>>> import numpy as np
>>> from numpy import linalg as LA
>>> np.set_printoptions(precision=2, suppress=True, linewidth=140, floatmode="fixed")
>>> data = np.loadtxt("data.csv", delimiter=",")
>>> data
array([[0.14, 0.00, 0.34],
       [0.00, 0.00, 0.00],
       [0.34, 0.00, 0.86]])
>>> Uu, sv, Vt = LA.svd(data, full_matrices=False)
>>> np.abs(Uu[:, 0]).round(6).argmax()
np.int64(2)
>>> np.round(Uu.T @ Uu, 2) + 0
array([[1.00, 0.00, 0.00],
       [0.00, 1.00, 0.00],
       [0.00, 0.00, 1.00]])
>>> np.round(sv / sv[0], 2) + 0
array([1.00, 0.00, 0.00])
>>> np.abs(Vt[0])
array([0.37, 0.00, 0.93])
>>> (sv > 1e-8).sum()
np.int64(1)
>>> np.allclose(Uu * sv @ Vt, data)
True
>>> print(np.unique(data.round(6), axis=0).shape)
(3, 3)
>>> LA.lstsq(data[:-1].T, data[-1])[2]
np.int32(1)
>>> round(float(np.trace(LA.pinv(data) @ data)), 2)
1.0
>>> mat = np.load("x.npy")
>>> mat
array([[15, 15, 15,  0,  0,  0],
       [ 3,  0,  0,  0,  0,  0],
       [12,  0,  3,  0,  0,  0],
       [ 5,  5,  5, 15, 15, 15],
       [ 1,  0,  0,  3,  0,  0],
       [ 4,  0,  1, 12,  0,  3]])
>>> Q, R = LA.qr(mat)
>>> np.round(Q @ R, 2) + 0
array([[15.00, 15.00, 15.00,  0.00,  0.00,  0.00],
       [ 3.00,  0.00,  0.00,  0.00,  0.00,  0.00],
       [12.00,  0.00,  3.00,  0.00,  0.00,  0.00],
       [ 5.00,  5.00,  5.00, 15.00, 15.00, 15.00],
       [ 1.00,  0.00,  0.00,  3.00,  0.00,  0.00],
       [ 4.00,  0.00,  1.00, 12.00,  0.00,  3.00]])
>>> np.abs(np.diag(R))
array([20.49, 10.06,  0.77, 18.44,  9.05,  0.69])
>>> Q.shape, R.shape
((6, 6), (6, 6))
>>> np.abs(LA.svd(mat)[2][-1])
array([0.12, 0.39, 0.50, 0.14, 0.46, 0.60])
>>> LA.cond(mat) > 100
np.False_
>>> np.round(LA.norm(mat, 2) / LA.norm(mat), 2)
np.float64(0.78)
>>> np.argsort(-LA.norm(mat, axis=0).round(6), kind="stable")[:3]
array([0, 3, 2])
>>> np.round(LA.norm(mat[2], 1), 2), round(LA.norm(mat[2], np.inf), 2)
(np.float64(15.0), np.float64(12.0))
>>> mat[2] @ mat[5]
np.int64(51)
>>> LA.norm(mat, axis=1)
array([25.98,  3.00, 12.37, 27.39,  3.16, 13.04])
>>> A2 = mat / np.sqrt((mat ** 2).mean(axis=1, keepdims=True))
>>> LA.norm(A2, axis=1)
array([2.45, 2.45, 2.45, 2.45, 2.45, 2.45])
>>> print(mat - mat.mean(axis=1, keepdims=True))
[[ 7.50  7.50  7.50 -7.50 -7.50 -7.50]
 [ 2.50 -0.50 -0.50 -0.50 -0.50 -0.50]
 [ 9.50 -2.50  0.50 -2.50 -2.50 -2.50]
 [-5.00 -5.00 -5.00  5.00  5.00  5.00]
 [ 0.33 -0.67 -0.67  2.33 -0.67 -0.67]
 [ 0.67 -3.33 -2.33  8.67 -3.33 -0.33]]
>>> f = np.array([0, 3, 0, 1, 3, 2])
>>> A2 = mat + np.outer(f, np.eye(6)[3])
>>> LA.matrix_rank(LA.inv(A2) - LA.inv(mat), tol=1e-8)
np.int64(1)
>>> W0 = np.load("dump.npy")
>>> W0
array([[-18, -10,  16, -27, -15,  24],
       [  8,  18,  12,  12,  27,  18],
       [-10,  18,   2, -15,  27,   3],
       [  9,   5,  -8,  27,  15, -24],
       [ -4,  -9,  -6, -12, -27, -18],
       [  5,  -9,  -1,  15, -27,  -3]])
>>> A2 = W0 ** -1
Traceback (most recent call last):
  File "<python-input-36>", line 1, in <module>
    A2 = W0 ** -1
         ~~~^^~~~
ValueError: Integers to negative integer powers are not allowed.
>>> A2 = LA.inv(W0)
>>> A2
array([[-0.04,  0.06, -0.08, -0.04,  0.06, -0.08],
       [-0.03,  0.03,  0.07, -0.03,  0.03,  0.07],
       [ 0.07,  0.09, -0.05,  0.07,  0.09, -0.05],
       [ 0.01, -0.02,  0.03,  0.02, -0.04,  0.06],
       [ 0.01, -0.01, -0.02,  0.02, -0.02, -0.05],
       [-0.02, -0.03,  0.02, -0.04, -0.06,  0.03]])
>>> print(LA.inv(A2))
[[-18.00 -10.00  16.00 -27.00 -15.00  24.00]
 [  8.00  18.00  12.00  12.00  27.00  18.00]
 [-10.00  18.00   2.00 -15.00  27.00   3.00]
 [  9.00   5.00  -8.00  27.00  15.00 -24.00]
 [ -4.00  -9.00  -6.00 -12.00 -27.00 -18.00]
 [  5.00  -9.00  -1.00  15.00 -27.00  -3.00]]
>>> round(float(LA.slogdet(W0)[0]), 2)
-1.0
>>> F = np.load("run8.npy")
>>> F
array([[ 0.30, -0.08, -0.45],
       [-0.08,  0.02,  0.11],
       [-0.45,  0.11,  0.68]])
>>> # equal to its transpose
>>> w, V = LA.eigh(F)
>>> np.round(V.T @ F @ V, 2) + 0
array([[0.00, 0.00, 0.00],
       [0.00, 0.00, 0.00],
       [0.00, 0.00, 1.00]])
>>> (w > 1e-8).sum(), (w < -1e-8).sum()
(np.int64(1), np.int64(0))
>>> w.round(2) + 0
array([0.00, 0.00, 1.00])
>>> print(np.round(LA.svd(F, compute_uv=False), 2) + 0)
[1.00 0.00 0.00]
>>> print(V @ np.diag(w) @ V.T)
[[ 0.30 -0.08 -0.45]
 [-0.08  0.02  0.11]
 [-0.45  0.11  0.68]]
>>> np.unique(w.round(6) + 0, return_counts=True)[1]
array([2, 1])
>>> np.abs(V[:, -1]).round(6).argmax()
np.int64(2)
